% ipython --no-banner

In [1]: import numpy as np

In [2]: import numpy.linalg as la

In [3]: np.set_printoptions(precision=2, suppress=True, linewidth=120)

In [4]: F = np.loadtxt("out15.csv", delimiter=",")

In [5]: F
Out[5]: 
array([[11.,  6.,  9.,  9.,  9.,  9., 15.,  6.,  6.,  0.],
       [ 6.,  6.,  6.,  6.,  6.,  6., 10.,  4.,  4.,  0.],
       [ 9.,  6., 11.,  9.,  9.,  9., 15.,  6.,  6.,  0.],
       [ 9.,  6.,  9., 11.,  9.,  9., 15.,  6.,  6.,  0.],
       [ 9.,  6.,  9.,  9., 11.,  9., 15.,  6.,  6.,  0.],
       [ 9.,  6.,  9.,  9.,  9., 11., 15.,  6.,  6.,  0.],
       [15., 10., 15., 15., 15., 15., 27., 10., 10.,  0.],
       [ 6.,  4.,  6.,  6.,  6.,  6., 10.,  6.,  4.,  0.],
       [ 6.,  4.,  6.,  6.,  6.,  6., 10.,  4.,  6.,  0.],
       [ 0.,  0.,  0.,  0.,  0.,  0.,  0.,  0.,  0.,  2.]])

In [6]: ang = np.radians(135)

In [7]: r_ = np.eye(10)

In [8]: r_[2, 2] = r_[4, 4] = np.cos(ang)

In [9]: r_[2, 4], r_[4, 2] = -np.sin(ang), np.sin(ang)

In [10]: r_
Out[10]: 
array([[ 1.  ,  0.  ,  0.  ,  0.  ,  0.  ,  0.  ,  0.  ,  0.  ,  0.  ,  0.  ],
       [ 0.  ,  1.  ,  0.  ,  0.  ,  0.  ,  0.  ,  0.  ,  0.  ,  0.  ,  0.  ],
       [ 0.  ,  0.  , -0.71,  0.  , -0.71,  0.  ,  0.  ,  0.  ,  0.  ,  0.  ],
       [ 0.  ,  0.  ,  0.  ,  1.  ,  0.  ,  0.  ,  0.  ,  0.  ,  0.  ,  0.  ],
       [ 0.  ,  0.  ,  0.71,  0.  , -0.71,  0.  ,  0.  ,  0.  ,  0.  ,  0.  ],
       [ 0.  ,  0.  ,  0.  ,  0.  ,  0.  ,  1.  ,  0.  ,  0.  ,  0.  ,  0.  ],
       [ 0.  ,  0.  ,  0.  ,  0.  ,  0.  ,  0.  ,  1.  ,  0.  ,  0.  ,  0.  ],
       [ 0.  ,  0.  ,  0.  ,  0.  ,  0.  ,  0.  ,  0.  ,  1.  ,  0.  ,  0.  ],
       [ 0.  ,  0.  ,  0.  ,  0.  ,  0.  ,  0.  ,  0.  ,  0.  ,  1.  ,  0.  ],
       [ 0.  ,  0.  ,  0.  ,  0.  ,  0.  ,  0.  ,  0.  ,  0.  ,  0.  ,  1.  ]])

In [11]: A2 = F @ r_.T

In [12]: np.allclose(la.norm(F, axis=1), la.norm(A2, axis=1))
Out[12]: True

In [13]: la.svd(F, compute_uv=False), la.svd(A2, compute_uv=False)
Out[13]: 
(array([84.,  2.,  2.,  2.,  2.,  2.,  2.,  2.,  2.,  2.]),
 array([84.,  2.,  2.,  2.,  2.,  2.,  2.,  2.,  2.,  2.]))

In [14]: np.abs(A2 - F).max(axis=0)
Out[14]: array([ 0.  ,  0.  , 36.21,  0.  , 15.  ,  0.  ,  0.  ,  0.  ,  0.  ,  0.  ])

In [15]: A2.round(2) + 0
Out[15]: 
array([[ 11.  ,   6.  , -12.73,   9.  ,   0.  ,   9.  ,  15.  ,   6.  ,   6.  ,   0.  ],
       [  6.  ,   6.  ,  -8.49,   6.  ,   0.  ,   6.  ,  10.  ,   4.  ,   4.  ,   0.  ],
       [  9.  ,   6.  , -14.14,   9.  ,   1.41,   9.  ,  15.  ,   6.  ,   6.  ,   0.  ],
       [  9.  ,   6.  , -12.73,  11.  ,   0.  ,   9.  ,  15.  ,   6.  ,   6.  ,   0.  ],
       [  9.  ,   6.  , -14.14,   9.  ,  -1.41,   9.  ,  15.  ,   6.  ,   6.  ,   0.  ],
       [  9.  ,   6.  , -12.73,   9.  ,   0.  ,  11.  ,  15.  ,   6.  ,   6.  ,   0.  ],
       [ 15.  ,  10.  , -21.21,  15.  ,   0.  ,  15.  ,  27.  ,  10.  ,  10.  ,   0.  ],
       [  6.  ,   4.  ,  -8.49,   6.  ,   0.  ,   6.  ,  10.  ,   6.  ,   4.  ,   0.  ],
       [  6.  ,   4.  ,  -8.49,   6.  ,   0.  ,   6.  ,  10.  ,   4.  ,   6.  ,   0.  ],
       [  0.  ,   0.  ,   0.  ,   0.  ,   0.  ,   0.  ,   0.  ,   0.  ,   0.  ,   2.  ]])

In [16]: x0 = np.ones(10)

In [17]: for _ in range(5):
    ...:     x0 = F @ x0
    ...:     x0 /= la.norm(x0)
    ...:     print(round(x0 @ F @ x0, 2))
    ...: 
83.99
84.0
84.0
84.0
84.0

In [18]: round(la.eigvalsh(F)[-1], 2)
Out[18]: np.float64(84.0)

In [19]: A2 = F[0, 0] * F[1:] - np.outer(F[1:, 0], F[0])

In [20]: A2
Out[20]: 
array([[ 0., 30., 12., 12., 12., 12., 20.,  8.,  8.,  0.],
       [ 0., 12., 40., 18., 18., 18., 30., 12., 12.,  0.],
       [ 0., 12., 18., 40., 18., 18., 30., 12., 12.,  0.],
       [ 0., 12., 18., 18., 40., 18., 30., 12., 12.,  0.],
       [ 0., 12., 18., 18., 18., 40., 30., 12., 12.,  0.],
       [ 0., 20., 30., 30., 30., 30., 72., 20., 20.,  0.],
       [ 0.,  8., 12., 12., 12., 12., 20., 30.,  8.,  0.],
       [ 0.,  8., 12., 12., 12., 12., 20.,  8., 30.,  0.],
       [ 0.,  0.,  0.,  0.,  0.,  0.,  0.,  0.,  0., 22.]])

In [21]: np.flatnonzero(~A2.round(6).any(axis=1))
Out[21]: array([], dtype=int64)

In [22]: F[:, 0] / F[0, 0]
Out[22]: array([1.  , 0.55, 0.82, 0.82, 0.82, 0.82, 1.36, 0.55, 0.55, 0.  ])

In [23]: np.argsort(-la.norm(F, axis=0).round(6), kind="stable")[:3]
Out[23]: array([6, 0, 2])

In [24]: la.matrix_rank(F, rtol=0.1)
Out[24]: np.int64(1)

In [25]: [round(float(x), 2) for x in la.svd(F, compute_uv=False)[:3]]
Out[25]: [84.0, 2.0, 2.0]

In [26]: round(np.log10(la.cond(F)))
Out[26]: 2

In [27]: la.cond(F) > 100
Out[27]: np.False_

In [28]: np.round(np.abs(la.svd(F)[2][-1]), 2) + 0
Out[28]: array([0.  , 0.19, 0.01, 0.43, 0.54, 0.66, 0.23, 0.04, 0.  , 0.  ])

In [29]: A2 = F / np.sqrt((F ** 2).mean(axis=1, keepdims=True))

In [30]: F - F.mean(axis=1, keepdims=True)
Out[30]: 
array([[  3. ,  -2. ,   1. ,   1. ,   1. ,   1. ,   7. ,  -2. ,  -2. ,  -8. ],
       [  0.6,   0.6,   0.6,   0.6,   0.6,   0.6,   4.6,  -1.4,  -1.4,  -5.4],
       [  1. ,  -2. ,   3. ,   1. ,   1. ,   1. ,   7. ,  -2. ,  -2. ,  -8. ],
       [  1. ,  -2. ,   1. ,   3. ,   1. ,   1. ,   7. ,  -2. ,  -2. ,  -8. ],
       [  1. ,  -2. ,   1. ,   1. ,   3. ,   1. ,   7. ,  -2. ,  -2. ,  -8. ],
       [  1. ,  -2. ,   1. ,   1. ,   1. ,   3. ,   7. ,  -2. ,  -2. ,  -8. ],
       [  1.8,  -3.2,   1.8,   1.8,   1.8,   1.8,  13.8,  -3.2,  -3.2, -13.2],
       [  0.6,  -1.4,   0.6,   0.6,   0.6,   0.6,   4.6,   0.6,  -1.4,  -5.4],
       [  0.6,  -1.4,   0.6,   0.6,   0.6,   0.6,   4.6,  -1.4,   0.6,  -5.4],
       [ -0.2,  -0.2,  -0.2,  -0.2,  -0.2,  -0.2,  -0.2,  -0.2,  -0.2,   1.8]])

In [31]: la.matrix_rank(A2) == la.matrix_rank(F)
Out[31]: np.True_

In [32]: A2[7]
Out[32]: array([1.02, 0.68, 1.02, 1.02, 1.02, 1.02, 1.7 , 1.02, 0.68, 0.  ])

In [33]: la.norm(A2, axis=1)
Out[33]: array([3.16, 3.16, 3.16, 3.16, 3.16, 3.16, 3.16, 3.16, 3.16, 3.16])
